In [1]: import numpy as np

In [2]: from numpy import linalg as LA

In [3]: np.set_printoptions(precision=2, suppress=True, linewidth=140, legacy="1.25")

In [4]: A = np.load("m.npy")

In [5]: A
Out[5]: 
array([[-4.83,  1.65,  8.2 ],
       [ 0.13,  0.39,  0.25],
       [-1.68,  0.16,  1.91],
       [-1.49,  0.02,  1.76],
       [-0.86,  0.89,  2.8 ],
       [ 0.01, -0.5 ,  0.06],
       [-5.42,  1.24,  7.88],
       [-5.2 ,  2.27,  7.76],
       [-2.53,  1.01,  4.52],
       [-3.96,  0.83,  6.11],
       [-6.34,  2.48, 10.76],
       [ 0.43,  0.2 , -0.19],
       [-6.82,  2.39,  9.89],
       [-6.35,  1.74, 10.22],
       [-1.47,  0.36,  2.3 ],
       [ 0.  , -0.38,  0.03],
       [-5.51,  1.76,  8.01],
       [-3.85,  1.12,  6.21],
       [-5.21,  1.74,  8.52],
       [ 0.25,  0.2 , -0.24],
       [-0.44,  0.09,  1.91],
       [-6.82,  1.92, 10.36],
       [-4.29,  1.21,  6.12],
       [-1.32,  0.15,  2.6 ],
       [-0.78,  1.24,  1.3 ],
       [-5.25,  1.36,  7.43],
       [-5.3 ,  1.73,  7.98]])

In [6]: LA.matrix_rank(A, rtol=0.1)
Out[6]: 1

In [7]: round(float(LA.norm(A, 2) / LA.norm(A)), 2)
Out[7]: 1.0

In [8]: print(round(np.log10(LA.cond(A))))
1

In [9]: [round(float(x), 2) for x in LA.svd(A, compute_uv=False)[:3]]
Out[9]: [38.85, 1.93, 1.55]

In [10]: np.argsort(-LA.norm(A, axis=0).round(6), kind="stable")[:3]
Out[10]: array([2, 0, 1])

In [11]: LA.svd(A, compute_uv=False)
Out[11]: array([38.85,  1.93,  1.55])

In [12]: np.unravel_index(np.abs(A).argmax(), A.shape)
Out[12]: (10, 2)

In [13]: LA.matrix_rank(A)
Out[13]: 3

In [14]: np.count_nonzero(A)
Out[14]: 80

In [15]: A.sum(axis=0)
Out[15]: array([-84.9 ,  27.27, 134.46])

In [16]: U, s, VT = LA.svd(A)

In [17]: np.argmax(s[:-1] / (s[1:] + 1e-6)) + 1
Out[17]: 1

In [18]: s
Out[18]: array([38.85,  1.93,  1.55])

In [19]: A2 = U[:, :1] @ np.diag(s[:1]) @ VT[:1]

In [20]: print(round(float(np.abs(A - A2).max()), 2))
0.95

In [21]: LA.matrix_rank(A2)
Out[21]: 1

In [22]: proj = A @ LA.solve(A.T @ A, A.T)

In [23]: print(round(float(np.trace(proj)), 2))
3.0

In [24]: print(np.allclose(proj @ proj, proj))
True

In [25]: print(np.round(LA.eigvalsh(proj), 2) + 0)
[0. 0. 0. 0. 0. 0. 0. 0. 0. 0. 0. 0. 0. 0. 0. 0. 0. 0. 0. 0. 0. 0. 0. 0. 1. 1. 1.]

In [26]: proj @ A[:, 2]
Out[26]: 
array([ 8.2 ,  0.25,  1.91,  1.76,  2.8 ,  0.06,  7.88,  7.76,  4.52,  6.11, 10.76, -0.19,  9.89, 10.22,  2.3 ,  0.03,  8.01,  6.21,  8.52,
       -0.24,  1.91, 10.36,  6.12,  2.6 ,  1.3 ,  7.43,  7.98])

In [27]: u = np.array([2, -1, 0, 0, 3])

In [28]: J = np.array([np.roll(u, i) for i in range(5)])

In [29]: print(J)
[[ 2 -1  0  0  3]
 [ 3  2 -1  0  0]
 [ 0  3  2 -1  0]
 [ 0  0  3  2 -1]
 [-1  0  0  3  2]]

In [30]: A2 = J / LA.norm(J, axis=1, keepdims=True)

In [31]: cov = A2 @ A2.T

In [32]: print(cov[3])
[-0.21 -0.21  0.29  1.    0.29]

In [33]: np.argwhere(np.triu(np.abs(cov) > 0.95, 1))
Out[33]: array([], shape=(0, 2), dtype=int64)

In [34]: print(np.kron(np.eye(2, dtype=int), J))
[[ 2 -1  0  0  3  0  0  0  0  0]
 [ 3  2 -1  0  0  0  0  0  0  0]
 [ 0  3  2 -1  0  0  0  0  0  0]
 [ 0  0  3  2 -1  0  0  0  0  0]
 [-1  0  0  3  2  0  0  0  0  0]
 [ 0  0  0  0  0  2 -1  0  0  3]
 [ 0  0  0  0  0  3  2 -1  0  0]
 [ 0  0  0  0  0  0  3  2 -1  0]
 [ 0  0  0  0  0  0  0  3  2 -1]
 [ 0  0  0  0  0 -1  0  0  3  2]]

In [35]: np.einsum("ij,ji->", J, J)
Out[35]: -10

In [36]: np.einsum("ii->", J)
Out[36]: 10

In [37]: np.poly(J)
Out[37]: array([   1.,  -10.,   55., -170.,  305., -484.])

In [38]: rng = np.random.default_rng(77)

In [39]: z = rng.permutation(5)

In [40]: print(z)
[3 4 0 2 1]

In [41]: A2 = J[z][:, z]

In [42]: np.diag(A2)
Out[42]: array([2, 2, 2, 2, 2])

In [43]: np.sort(np.abs(LA.eigvals(A2)))
Out[43]: array([2.38, 2.38, 4.  , 4.62, 4.62])

In [44]: F = np.load("test0.npy")

In [45]: F
Out[45]: 
array([[-5.04, -0.21, -2.1 , -0.63],
       [ 1.44,  0.06,  0.6 ,  0.18],
       [ 0.48,  0.02,  0.2 ,  0.06],
       [-0.96, -0.04, -0.4 , -0.12],
       [ 2.16,  0.09,  0.9 ,  0.27]])

In [46]: np.round(LA.norm(F, 2), 2)
Out[46]: 6.3

In [47]: np.round(LA.norm(F[1] - F[3]), 2)
Out[47]: 2.62

In [48]: np.round(LA.norm(F[1], 1), 2), np.round(LA.norm(F[1], np.inf), 2)
Out[48]: (2.28, 1.44)

In [49]: r = LA.matrix_rank(F)

In [50]: r
Out[50]: 1

In [51]: ns = LA.svd(F)[2][r:].T

In [52]: [int(LA.matrix_rank(F[:, :j + 1])) for j in range(4)]
Out[52]: [1, 1, 1, 1]

In [53]: ns.shape
Out[53]: (4, 3)

In [54]: print(np.round(ns @ ns.T, 2) + 0)
[[ 0.16 -0.03 -0.35 -0.1 ]
 [-0.03  1.   -0.01  0.  ]
 [-0.35 -0.01  0.85 -0.04]
 [-0.1   0.   -0.04  0.99]]

In [55]: [int(LA.matrix_rank(F[:i])) for i in range(1, len(F) + 1)]
Out[55]: [1, 1, 1, 1, 1]

In [56]: np.round(F @ ns, 2) + 0
Out[56]: 
array([[0., 0., 0.],
       [0., 0., 0.],
       [0., 0., 0.],
       [0., 0., 0.],
       [0., 0., 0.]])

In [57]: np.allclose(F @ ns, 0)
Out[57]: True
